$ python -q
>>> import numpy as np
>>> from numpy import linalg as LA
>>> np.set_printoptions(suppress=True, linewidth=100)
>>> rng = np.random.default_rng(2861)
>>> lab = rng.integers(0, 3, 5)
>>> feats = (lab[:, None] == lab) * 3 + np.eye(5)
>>> feats
array([[4., 0., 0., 0., 0.],
       [0., 4., 3., 0., 0.],
       [0., 3., 4., 0., 0.],
       [0., 0., 0., 4., 3.],
       [0., 0., 0., 3., 4.]])
>>> evals, V = LA.eigh(feats)
>>> x0 = np.array([2, -4, -8, -8, -4])
>>> np.round(V * np.sqrt(evals) @ V.T, 3)
array([[2.   , 0.   , 0.   , 0.   , 0.   ],
       [0.   , 1.823, 0.823, 0.   , 0.   ],
       [0.   , 0.823, 1.823, 0.   , 0.   ],
       [0.   , 0.   , 0.   , 1.823, 0.823],
       [0.   , 0.   , 0.   , 0.823, 1.823]])
>>> np.round(LA.eigvalsh(feats[1:, 1:]), 3)
array([1., 1., 7., 7.])
>>> np.round(V * np.maximum(evals, 0) @ V.T, 3)
array([[4., 0., 0., 0., 0.],
       [0., 4., 3., 0., 0.],
       [0., 3., 4., 0., 0.],
       [0., 0., 0., 4., 3.],
       [0., 0., 0., 3., 4.]])
>>> evals, V = LA.eigh(feats)
>>> np.round(V @ np.diag(evals) @ V.T, 3)
array([[4., 0., 0., 0., 0.],
       [0., 4., 3., 0., 0.],
       [0., 3., 4., 0., 0.],
       [0., 0., 0., 4., 3.],
       [0., 0., 0., 3., 4.]])
>>> np.round(V.T @ V, 3) + 0
array([[1., 0., 0., 0., 0.],
       [0., 1., 0., 0., 0.],
       [0., 0., 1., 0., 0.],
       [0., 0., 0., 1., 0.],
       [0., 0., 0., 0., 1.]])
>>> (evals > 1e-8).sum(), (evals < -1e-8).sum()
(np.int64(5), np.int64(0))
>>> evals.sum(), np.trace(feats)
(np.float64(20.0), np.float64(20.0))
>>> np.round(LA.eigvalsh(feats @ feats), 3)
array([ 1.,  1., 16., 49., 49.])
>>> evals
array([1., 1., 4., 7., 7.])
>>> u = np.array([7, 8])
>>> np.convolve(feats[0], u)
array([28., 32.,  0.,  0.,  0.,  0.])
>>> np.cross(feats[0, :3], feats[2, :3])
array([  0., -16.,  12.])
>>> np.array([np.convolve(row, u, "same") for row in feats])
array([[28., 32.,  0.,  0.,  0.],
       [ 0., 28., 53., 24.,  0.],
       [ 0., 21., 52., 32.,  0.],
       [ 0.,  0.,  0., 28., 53.],
       [ 0.,  0.,  0., 21., 52.]])
